In [1]: import numpy as np

In [2]: np.set_printoptions(precision=1, suppress=True, linewidth=120)

In [3]: def rnd(a):
   ...:     return np.round(a, 1) + 0
   ...: 

In [4]: J = np.array([[0.3, 4.0, 5.0, 4.0, -1.0],
   ...:     [4.0, -4.7, -2.0, -5.0, -4.0],
   ...:     [-2.0, -4.0, -2.7, -1.0, -3.0],
   ...:     [5.0, 3.0, 1.0, 1.3, 3.0],
   ...:     [0.0, 4.0, 5.0, 4.0, -0.7]])

In [5]: rnd(np.abs(np.linalg.svd(J)[2][-1]))
Out[5]: array([0. , 0.7, 0.5, 0.2, 0.4])

In [6]: print([round(float(x), 1) for x in np.linalg.svd(J, compute_uv=False)[:3]])
[14.0, 7.1, 5.7]

In [7]: np.linalg.cond(J) > 100
Out[7]: np.True_

In [8]: print(np.argsort(-np.linalg.norm(J, axis=0).round(6), kind="stable")[:3])
[1 2 3]

In [9]: print(round(np.log10(np.linalg.cond(J))))
2

In [10]: rnd(np.linalg.norm(J, 2) / np.linalg.norm(J))
Out[10]: np.float64(0.8)

In [11]: W1 = np.array([[-5, -1, -5], [-3, 2, 4], [8, 6, 8], [-7, 2, 3], [-7, -3, -6]])

In [12]: b = np.array([-3, 1, 3])

In [13]: hid = np.maximum(J @ W1 + b, 0)

In [14]: print(rnd(hid))
[[ 2.5 49.7 75.5]
 [38.1  0.   0. ]
 [25.4  0.   0. ]
 [ 0.   1.6  0. ]
 [ 1.9 49.1 75.2]]

In [15]: (hid > 0).mean(axis=0)
Out[15]: array([0.8, 0.6, 0.4])

In [16]: np.linalg.matrix_rank(hid)
Out[16]: np.int64(3)

In [17]: W2 = np.array([[3, 0, -1], [3, 3, 3], [1, 3, -2]])

In [18]: (hid @ W2).round(6).argmax(axis=1)
Out[18]: array([1, 0, 0, 0, 1])

In [19]: W1 @ W2
Out[19]: 
array([[-23, -18,  12],
       [  1,  18,   1],
       [ 50,  42,  -6],
       [-12,  15,   7],
       [-36, -27,  10]])

In [20]: print(rnd(hid @ W2))
[[232.1 375.6  -4.4]
 [114.3   0.  -38.1]
 [ 76.2   0.  -25.4]
 [  4.8   4.8   4.8]
 [228.2 372.9  -5. ]]

In [21]: out = np.linalg.inv(J)

In [22]: rnd(np.linalg.inv(out))
Out[22]: 
array([[ 0.3,  4. ,  5. ,  4. , -1. ],
       [ 4. , -4.7, -2. , -5. , -4. ],
       [-2. , -4. , -2.7, -1. , -3. ],
       [ 5. ,  3. ,  1. ,  1.3,  3. ],
       [ 0. ,  4. ,  5. ,  4. , -0.7]])

In [23]: (np.abs(out) > 1e-9).astype(int)
Out[23]: 
array([[1, 1, 1, 1, 1],
       [1, 1, 1, 1, 1],
       [1, 1, 1, 1, 1],
       [1, 1, 1, 1, 1],
       [1, 1, 1, 1, 1]])

In [24]: rnd(np.linalg.cond(J))
Out[24]: np.float64(172.0)

In [25]: rnd(np.linalg.slogdet(J)[0])
Out[25]: np.float64(-1.0)

In [26]: np.allclose(out, J.T)
Out[26]: False

In [27]: f = np.array([2, 1, 2, 2, 1])

In [28]: out = J + np.outer(f, np.eye(5)[3])

In [29]: np.linalg.matrix_rank(out - J)
Out[29]: np.int64(1)

In [30]: out
Out[30]: 
array([[ 0.3,  4. ,  5. ,  6. , -1. ],
       [ 4. , -4.7, -2. , -4. , -4. ],
       [-2. , -4. , -2.7,  1. , -3. ],
       [ 5. ,  3. ,  1. ,  3.3,  3. ],
       [ 0. ,  4. ,  5. ,  5. , -0.7]])

In [31]: vec = np.array([3, -2, 3, 2, 3])

In [32]: rhs = J @ vec

In [33]: b, lr = np.zeros(5), 1 / np.linalg.norm(J, 2) ** 2

In [34]: for i in range(40):
    ...:     b -= lr * J.T @ (J @ b - rhs)
    ...:     if i % 10 == 0: print(i, round(np.linalg.norm(J @ b - rhs), 1))
    ...: 
0 14.5
10 1.6
20 1.3
30 1.1

In [35]: print(rnd(np.linalg.cond(J)))
172.0

In [36]: print(rnd(b))
[2.7 1.6 0.9 0.7 1.1]
